$ python3 -q
>>> import numpy as np
>>> np.set_printoptions(precision=2, suppress=True, linewidth=100)
>>> def rd(a):
...     return np.round(a, 2) + 0
... 
>>> X = np.load("x.npy")
>>> X
array([[13,  3, 11],
       [ 3,  1,  3],
       [11,  3, 10]])
>>> left, sig, VT = np.linalg.svd(X)
>>> rd(sig)
array([23.4,  0.6,  0. ])
>>> B = left[:, :2] @ np.diag(sig[:2]) @ VT[:2]
>>> rd(B)
array([[13.,  3., 11.],
       [ 3.,  1.,  3.],
       [11.,  3., 10.]])
>>> np.linalg.matrix_rank(X, rtol=0.05)
np.int64(1)
>>> np.einsum("ii->", X)
np.int64(24)
>>> rd(np.linalg.det(X[::-1]))
np.float64(0.0)
>>> rd(np.poly(X))
array([  1., -24.,  14.,   0.])
>>> ev, evecs = np.linalg.eigh(X)
>>> vec = np.array([-2, 3, 3])
>>> rd(np.linalg.eigvalsh(X[1:, 1:]))
array([ 0.09, 10.91])
>>> W0 = np.loadtxt("arr.csv", delimiter=",")
>>> W0
array([[ 4., -6.,  4., -1., -2., -2.],
       [-6., -2., -1., -1.,  0.,  0.],
       [ 4., -1.,  2., -2.,  3., -4.],
       [-1., -1., -2., -6.,  3.,  5.],
       [-2.,  0.,  3.,  3., -2.,  2.],
       [-2.,  0., -4.,  5.,  2.,  4.]])
>>> B = W0 / np.sqrt((W0 ** 2).mean(axis=1, keepdims=True))
>>> rd(np.linalg.norm(B, axis=1))
array([2.45, 2.45, 2.45, 2.45, 2.45, 2.45])
>>> rd(B[2])
array([ 1.39, -0.35,  0.69, -0.69,  1.04, -1.39])
>>> np.linalg.matrix_rank(B) == np.linalg.matrix_rank(W0)
np.True_
>>> f = np.array([4, -4, 2, -3, -1, -5])
>>> B = W0 + np.outer(f, np.eye(6)[0])
>>> rd(np.linalg.det(B) / np.linalg.det(W0)), rd(1 + np.linalg.solve(W0, f)[0])
(np.float64(1.65), np.float64(1.65))
>>> np.linalg.matrix_rank(B - W0)
np.int64(1)
>>> A = np.load("test5.npy")
>>> rd(A)
array([[ -0.62,   5.79,  -6.65,   0.45, -17.94],
       [-17.02,  -9.78,   1.39,  -2.95,  -1.97],
       [-15.9 , -10.87,   3.19,  -2.92,   3.2 ],
       [ -1.2 ,  -6.76,   6.72,  -0.76,  17.52],
       [ 17.09,   9.41,  -0.95,   2.93,   3.17],
       [-17.08,  -9.51,   1.07,  -2.93,  -2.85],
       [ -9.77,  -0.27,  -5.03,  -1.21, -16.67],
       [-16.05,  -6.61,  -1.55,  -2.55,  -9.48],
       [  1.  ,   6.66,  -6.72,   0.73, -17.58],
       [-13.83, -11.1 ,   4.57,  -2.69,   7.58]])
>>> Xs = A - A.mean(axis=0)
>>> left, sig, VT = np.linalg.svd(Xs, full_matrices=False)
>>> np.linalg.matrix_rank(Xs)
np.int64(2)
>>> rd(VT[0] * np.sign(VT[0, np.abs(VT[0]).argmax()]))
array([-0.55, -0.53,  0.28, -0.11,  0.57])
>>> rd(sig ** 2 / (sig ** 2).sum())
array([0.59, 0.41, 0.  , 0.  , 0.  ])
